$ ipython --no-banner

In [1]: import numpy as np

In [2]: import numpy.linalg as la

In [3]: np.set_printoptions(precision=2, suppress=True, linewidth=200, sign=" ")

In [4]: K = np.load("x.npy")

In [5]: print(K)
[[ 3 -3  0  0  0  0]
 [ 3  0  0  0  0  0]
 [ 0  3  0  0  0  0]
 [ 0  0  3 -3  0  0]
 [ 0  0  3  0  0  0]
 [ 0  0  0  3  0  0]
 [ 0  0  0  0  3 -3]
 [ 0  0  0  0  3  0]
 [ 0  0  0  0  0  3]]

In [6]: rng = np.random.default_rng(854)

In [7]: idx = rng.permutation(6)

In [8]: A2 = K[:, idx] * rng.choice([-1, 1], 6)

In [9]: print(A2)
[[ 0  3  0 -3  0  0]
 [ 0  3  0  0  0  0]
 [ 0  0  0  3  0  0]
 [ 3  0  0  0  3  0]
 [ 3  0  0  0  0  0]
 [ 0  0  0  0 -3  0]
 [ 0  0  3  0  0 -3]
 [ 0  0  0  0  0 -3]
 [ 0  0 -3  0  0  0]]

In [10]: U, _, vt = la.svd(K.T @ A2)

In [11]: print(idx)
[ 2  0  5  1  3  4]

In [12]: print(np.round(U @ vt, 2) + 0)
[[ 0.  1.  0.  0.  0.  0.]
 [ 0.  0.  0.  1.  0.  0.]
 [ 1.  0.  0.  0.  0.  0.]
 [ 0.  0.  0.  0. -1.  0.]
 [ 0.  0.  0.  0.  0. -1.]
 [ 0.  0. -1.  0.  0.  0.]]

In [13]: M = np.load("arr.npy")

In [14]: print(M)
[[ 4  1 -1]
 [ 1  4 -1]
 [-1 -1  2]]

In [15]: print(round(la.det(M.T), 2))
24.0

In [16]: print(np.poly(M))
[  1. -10.  29. -24.]

In [17]: print(np.einsum("ii->", M))
10

In [18]: ev, V = la.eig(M)

In [19]: print(np.round(M @ V[:, 0] - ev[0] * V[:, 0], 2) + 0)
[ 0.  0.  0.]

In [20]: ev, V = la.eigh(M)

In [21]: print(la.eigvalsh(M @ M))
[  2.07   9.    30.93]

In [22]: print(la.eigvalsh(M + -2 * np.eye(3)))
[-0.56  1.    3.56]

In [23]: print(la.svd(M, compute_uv=False))
[ 5.56  3.    1.44]

In [24]: arr = np.loadtxt("test16.csv", delimiter=",")

In [25]: print(arr)
[[ 0.  4.  2.  5. -2. -1.  3.  4. -5.]
 [-2.  4. -3.  2.  4.  2. -4.  4.  1.]
 [ 4.  1. -3.  3.  4. -2. -3. -2.  1.]
 [ 2.  0.  5. -2.  5.  5.  3.  4.  1.]
 [ 2. -3. -5. -5. -5.  2. -4. -4.  0.]
 [-1.  1.  4. -5.  4. -2. -1. -2.  1.]
 [ 5. -4. -1.  3. -2.  4. -4. -1.  3.]
 [-5.  2. -2.  0. -5.  2.  2.  4.  5.]
 [-3.  3.  3.  3. -5.  5. -4. -1.  2.]
 [-1. -2.  5. -2. -3. -1.  3. -4. -3.]]

In [26]: vec = np.array([-3, 1, 2, 1, 1, -2, 1, 2, -2])

In [27]: y = arr @ vec

In [28]: beta, lr = np.zeros(9), 1 / la.norm(arr, 2) ** 2

In [29]: for i in range(50):
    ...:     beta -= lr * arr.T @ (arr @ beta - y)
    ...:     if i % 10 == 0: print(i, round(la.norm(arr @ beta - y), 2))
    ...: 
0 12.72
10 3.66
20 2.92
30 2.36
40 1.92

In [30]: print(round(la.cond(arr), 2))
8.71

In [31]: print(beta)
[-2.8   1.46  1.83  0.97  1.02 -1.77  1.37  1.62 -1.89]

In [32]: X = np.load("run6.npy")

In [33]: print(X)
[[ 0.48 -0.39 -0.31]
 [-0.39  0.32  0.25]
 [-0.31  0.25  0.2 ]]

In [34]: U, s, vt = la.svd(X)

In [35]: print(np.argmax(s[:-1] / (s[1:] + 1e-6)) + 1)
1

In [36]: print(s.round(2) + 0)
[ 1.  0.  0.]

In [37]: A2 = U[:, :1] @ np.diag(s[:1]) @ vt[:1]

In [38]: print(np.round(la.norm(X - A2) / la.norm(X), 2))
0.0

In [39]: print(la.matrix_rank(A2))
1

In [40]: print(la.matrix_rank(X, rtol=0.05))
1

In [41]: print(round(la.norm(X - A2, 2), 2), round(s[1], 2))
0.0 0.0

In [42]: W0 = np.array([[1, 1, 0, -3, -3, -1, -3, 2, -1, -1],
    ...:     [-2, 3, -2, 1, 3, 1, 0, -1, 2, 2],
    ...:     [-1, 3, 0, 0, 1, 2, 3, 0, -1, 0],
    ...:     [1, -3, -3, 1, -3, 0, -3, 1, -3, 1],
    ...:     [-1, 3, -2, 1, 0, 0, -1, 1, 1, 1],
    ...:     [-3, 0, 0, 1, -3, -3, -1, -3, -2, -2],
    ...:     [-3, -3, 0, 0, -1, -1, 3, -1, 2, 1]])

In [43]: W0[:, 4] = 2 * W0[:, 7]

In [44]: print(W0)
[[ 1  1  0 -3  4 -1 -3  2 -1 -1]
 [-2  3 -2  1 -2  1  0 -1  2  2]
 [-1  3  0  0  0  2  3  0 -1  0]
 [ 1 -3 -3  1  2  0 -3  1 -3  1]
 [-1  3 -2  1  2  0 -1  1  1  1]
 [-3  0  0  1 -6 -3 -1 -3 -2 -2]
 [-3 -3  0  0 -2 -1  3 -1  2  1]]

In [45]: vec = np.array([3, 1, 2, 1, 3, 1, 3, 3, 3, 3])

In [46]: print((W0 * vec).sum(axis=1))
[  3  -2   8 -11   9 -53  -4]

In [47]: print(np.sign((W0 @ vec).round(6)))
[ 1 -1  1 -1  1 -1 -1]

In [48]: print(W0 @ np.ones(10))
[ -1.   2.   6.  -6.   5. -19.  -4.]

In [49]: print(np.einsum("ij,j->i", W0, vec))
[  3  -2   8 -11   9 -53  -4]

In [50]: A2 = W0 / la.norm(W0, axis=1, keepdims=True)

In [51]: cov = A2 @ A2.T

In [52]: print((np.abs(cov) > 0.9).astype(int))
[[ 1  0  0  0  0  0  0]
 [ 0  1  0  0  0  0  0]
 [ 0  0  1  0  0  0  0]
 [ 0  0  0  1  0  0  0]
 [ 0  0  0  0  1  0  0]
 [ 0  0  0  0  0  1  0]
 [ 0  0  0  0  0  0  1]]

In [53]: print(cov[5])
[-0.46  0.23 -0.1  -0.18 -0.34  1.    0.34]

In [54]: print(np.round(np.degrees(np.arccos(np.clip(cov[5, 6], -1, 1))), 2))
70.02

In [55]: print(cov)
[[ 1.   -0.46 -0.25  0.37  0.32 -0.46 -0.67]
 [-0.46  1.    0.4  -0.35  0.55  0.23  0.2 ]
 [-0.25  0.4   1.   -0.49  0.26 -0.1  -0.03]
 [ 0.37 -0.35 -0.49  1.    0.09 -0.18 -0.32]
 [ 0.32  0.55  0.26  0.09  1.   -0.34 -0.37]
 [-0.46  0.23 -0.1  -0.18 -0.34  1.    0.34]
 [-0.67  0.2  -0.03 -0.32 -0.37  0.34  1.  ]]

In [56]: ev, V = la.eigh(cov)

In [57]: print((ev > 1e-8).sum(), (ev < -1e-8).sum())
7 0

In [58]: print(np.unique(ev.round(6) + 0, return_counts=True)[1])
[ 1  1  1  1  1  1  1]

In [59]: print(la.eigvalsh(cov + -3 * np.eye(7)))
[-2.92 -2.76 -2.53 -2.34 -2.02 -1.06 -0.37]

In [60]: print(np.abs(V[:, -1]).round(6).argmax())
0

In [61]: vec = np.array([5, 1, 2, 4, 5, 7, 3, 4, 9, 2])

In [62]: h1 = np.maximum(W0 @ vec, 0)

In [63]: print(np.flatnonzero(h1 > 1e-9))
[ 1  2  4]

In [64]: print(np.maximum(W0 @ (3 * vec), 0))
[  0  24  36   0  60   0   0]

In [65]: print(h1)
[  0   8  12   0  20   0   0]

In [66]: print(np.maximum(W0 @ vec, 0) - np.maximum(-W0 @ vec, 0))
[ -5   8  12 -20  20 -99 -10]

In [67]: ang = np.radians(45)

In [68]: R = np.eye(10)

In [69]: R[5, 5] = R[9, 9] = np.cos(ang)

In [70]: R[5, 9], R[9, 5] = -np.sin(ang), np.sin(ang)

In [71]: print(R)
[[ 1.    0.    0.    0.    0.    0.    0.    0.    0.    0.  ]
 [ 0.    1.    0.    0.    0.    0.    0.    0.    0.    0.  ]
 [ 0.    0.    1.    0.    0.    0.    0.    0.    0.    0.  ]
 [ 0.    0.    0.    1.    0.    0.    0.    0.    0.    0.  ]
 [ 0.    0.    0.    0.    1.    0.    0.    0.    0.    0.  ]
 [ 0.    0.    0.    0.    0.    0.71  0.    0.    0.   -0.71]
 [ 0.    0.    0.    0.    0.    0.    1.    0.    0.    0.  ]
 [ 0.    0.    0.    0.    0.    0.    0.    1.    0.    0.  ]
 [ 0.    0.    0.    0.    0.    0.    0.    0.    1.    0.  ]
 [ 0.    0.    0.    0.    0.    0.71  0.    0.    0.    0.71]]

In [72]: A2 = W0 @ R.T

In [73]: print(round(la.det(R), 2), round(float(np.trace(R)), 2))
1.0 9.41

In [74]: print(np.allclose(W0 @ W0.T, A2 @ A2.T))
True

In [75]: print(np.allclose(la.norm(W0, axis=1), la.norm(A2, axis=1)))
True

In [76]: print(A2.round(2) + 0)
[[ 1.    1.    0.   -3.    4.    0.   -3.    2.   -1.   -1.41]
 [-2.    3.   -2.    1.   -2.   -0.71  0.   -1.    2.    2.12]
 [-1.    3.    0.    0.    0.    1.41  3.    0.   -1.    1.41]
 [ 1.   -3.   -3.    1.    2.   -0.71 -3.    1.   -3.    0.71]
 [-1.    3.   -2.    1.    2.   -0.71 -1.    1.    1.    0.71]
 [-3.    0.    0.    1.   -6.   -0.71 -1.   -3.   -2.   -3.54]
 [-3.   -3.    0.    0.   -2.   -1.41  3.   -1.    2.    0.  ]]

In [77]: print(la.svd(W0, compute_uv=False), la.svd(A2, compute_uv=False))
[ 10.9    7.87   6.29   5.48   3.98   2.92   1.52] [ 10.9    7.87   6.29   5.48   3.98   2.92   1.52]

In [78]: mat = np.loadtxt("a.csv", delimiter=",")

In [79]: print(mat)
[[ 2.  1.  1. -3.  3.  2.  0.  2.]
 [-3. -5.  0.  4.  1. -5.  3. -1.]
 [ 3.  0.  2.  0.  1. -1. -5.  0.]
 [ 3.  0.  2.  0.  1. -1. -5.  0.]]

In [80]: # null space of dimension 5

In [81]: U, s, vt = la.svd(mat)

In [82]: print(s.round(2) + 0)
[ 10.99   7.76   4.14   0.  ]

In [83]: A2 = U[:, :3] @ np.diag(s[:3]) @ vt[:3]

In [84]: print(la.matrix_rank(mat, rtol=0.05))
3

In [85]: print(la.matrix_rank(A2))
3

In [86]: print(round(float(la.norm(mat - A2) / la.norm(mat)), 2))
0.0

In [87]: print(round(la.norm(mat - A2, 2), 2), round(s[3], 2))
0.0 0.0
